$ python -q
>>> import numpy as np
>>> import numpy.linalg as la
>>> np.set_printoptions(suppress=True, linewidth=120)
>>> K = np.array([[-4, -9, 0, 3, 0, 0, 0],
...     [-3, 7, 0, 6, 0, 0, 0],
...     [0, 0, 2, 0, 9, -2, 4],
...     [-1, 2, 0, 9, 0, 0, 0],
...     [0, 0, -4, 0, -2, 6, -6],
...     [0, 0, 9, 0, -9, 0, -5],
...     [0, 0, 2, 0, -4, 8, 9]])
>>> np.round(np.sort(la.eigvals(K).real), 2)
array([-5.83, -3.45, -3.45,  5.37,  5.63, 10.27, 12.46])
>>> rng = np.random.default_rng(46)
>>> z = rng.permutation(7)
>>> A2 = K[:, z] * rng.choice([-1, 1], 7)
>>> A2
array([[ 0, -4, -9,  0,  0,  0,  3],
       [ 0, -3,  7,  0,  0,  0,  6],
       [ 2,  0,  0, -9,  4,  2,  0],
       [ 0, -1,  2,  0,  0,  0,  9],
       [-6,  0,  0,  2, -6, -4,  0],
       [ 0,  0,  0,  9, -5,  9,  0],
       [-8,  0,  0,  4,  9,  2,  0]])
>>> U, _, VT = la.svd(K.T @ A2)
>>> np.round(U @ VT, 2) + 0
array([[ 0.,  1.,  0.,  0.,  0.,  0.,  0.],
       [ 0.,  0.,  1.,  0.,  0.,  0.,  0.],
       [ 0.,  0.,  0.,  0.,  0.,  1.,  0.],
       [ 0.,  0.,  0.,  0.,  0.,  0.,  1.],
       [ 0.,  0.,  0., -1.,  0.,  0.,  0.],
       [-1.,  0.,  0.,  0.,  0.,  0.,  0.],
       [ 0.,  0.,  0.,  0.,  1.,  0.,  0.]])
>>> w1 = np.array([[3, 1, 3, 1, 0],
...     [0, 1, 1, 2, 1],
...     [1, 3, 2, 1, 0],
...     [1, 3, 0, 1, 3],
...     [3, 1, 3, 1, 2],
...     [2, 0, 1, 0, 2],
...     [3, 3, 1, 2, 1]])
>>> c = np.array([1, 1, 0, 1, 3])
>>> hid = np.maximum(K @ w1 + c, 0)
>>> np.round((hid > 0).mean(axis=0), 2)
array([0.43, 0.71, 0.29, 0.57, 0.86])
>>> Z = np.array([[-1, -2], [0, 4], [1, 1], [4, -1], [-5, -3]])
>>> (hid @ Z).round(6).argmax(axis=1)
array([1, 1, 1, 1, 1, 1, 1])
>>> hid @ Z
array([[ -15,   -9],
       [ -68,  -10],
       [ -30,  -14],
       [-115,   -7],
       [ -25,  -15],
       [   0,   16],
       [ -57,  -16]])
>>> q, vecs = la.qr(K[:, :1])[0], la.qr(K[:, 1:])[0]
>>> sigma = la.svd(q.T @ vecs, compute_uv=False)
>>> np.round(la.norm(q @ q.T - vecs @ vecs.T, 2), 2)
np.float64(1.0)
>>> (sigma > 0.9).sum()
np.int64(0)
>>> arr = np.load("sample0.npy")
>>> arr
array([[14., 16., -8.],
       [16., 14., -8.],
       [-8., -8.,  2.]])
>>> vec = np.array([9, -9, 4])
>>> rhs = arr @ vec
>>> c, lr = np.zeros(3), 1 / la.norm(arr, 2) ** 2
>>> for i in range(150):
...     c -= lr * arr.T @ (arr @ c - rhs)
...     if i % 50 == 0: print(i, round(la.norm(arr @ c - rhs), 2))
... 
0 26.46
50 22.25
100 18.71
>>> c.round(2)
array([ 3.12, -4.18,  1.89])
>>> np.all(la.eigvalsh(arr) > 0)
np.False_
>>> [round(float(la.det(arr[:i, :i])), 2) + 0 for i in range(1, 4)]
[14.0, -60.0, 136.0]
>>> vec = np.array([1, -1, 1])
>>> h = np.maximum(arr @ vec, 0)
>>> arr.T @ h
array([-16., -16.,   4.])
>>> np.maximum(arr @ vec, 0) - np.maximum(-arr @ vec, 0)
array([-10.,  -6.,   2.])
>>> np.flatnonzero(h > 1e-9)
array([2])
>>> hat = np.triu(np.array([[3, 1, 2], [1, 0, 1], [-2, 1, 2]]), 1) + np.eye(3)
>>> A2 = hat @ arr @ la.inv(hat)
>>> la.matrix_rank(A2)
np.int64(3)
>>> np.poly(A2)
array([   1.,  -30., -132., -136.])
